$ python -q
>>> import numpy as np
>>> import numpy.linalg as la
>>> np.set_printoptions(suppress=True, linewidth=200)
>>> rd = lambda a: np.round(a, 2) + 0
>>> arr = np.load("w.npy")
>>> arr
array([[  1,  -4,  16, -64],
       [  1,  -3,   9, -27],
       [  1,  -2,   4,  -8],
       [  1,  -1,   1,  -1],
       [  1,   0,   0,   0],
       [  1,   1,   1,   1],
       [  1,   2,   4,   8],
       [  1,   3,   9,  27]])
>>> vec = np.array([3, 0, 1, 3])
>>> rhs = arr @ vec
>>> rd(la.pinv(arr) @ arr)
array([[1., 0., 0., 0.],
       [0., 1., 0., 0.],
       [0., 0., 1., 0.],
       [0., 0., 0., 1.]])
>>> try:
...     la.solve(arr, rhs)
... except la.LinAlgError as e:
...     print(e)
... 
Last 2 dimensions of the array must be square
>>> rhs
array([-173,  -69,  -17,    1,    3,    7,   31,   93])
>>> rd(la.solve(arr.T @ arr, arr.T @ rhs))
array([3., 0., 1., 3.])
>>> rng = np.random.default_rng(343)
>>> rhs = rhs + 0.3 * rng.normal(size=8)
>>> rd(rhs)
array([-172.87,  -68.72,  -17.07,    1.56,    2.71,    7.08,   30.97,   92.9 ])
>>> coef, *_ = la.lstsq(arr, rhs)
>>> rd(la.norm(rhs - arr @ coef))
np.float64(0.62)
>>> [round(float(la.norm(la.solve(arr.T @ arr + lam * np.eye(4), arr.T @ rhs))), 2) for lam in (0, 1, 10, 100)]
[4.4, 3.99, 3.35, 3.0]
>>> r0, r1 = arr[7], arr[6]
>>> r0 @ r1
np.int64(259)
>>> p = (r0 @ r1) / (r0 @ r0) * r0
>>> la.matrix_rank(np.outer(r0, r1))
np.int64(1)
>>> P = arr @ la.solve(arr.T @ arr, arr.T)
>>> rd(la.eigvalsh(P))
array([0., 0., 0., 0., 1., 1., 1., 1.])
>>> la.matrix_rank(np.eye(8) - P)
np.int64(4)
>>> rd(P @ arr[:, 3])
array([-64., -27.,  -8.,  -1.,   0.,   1.,   8.,  27.])
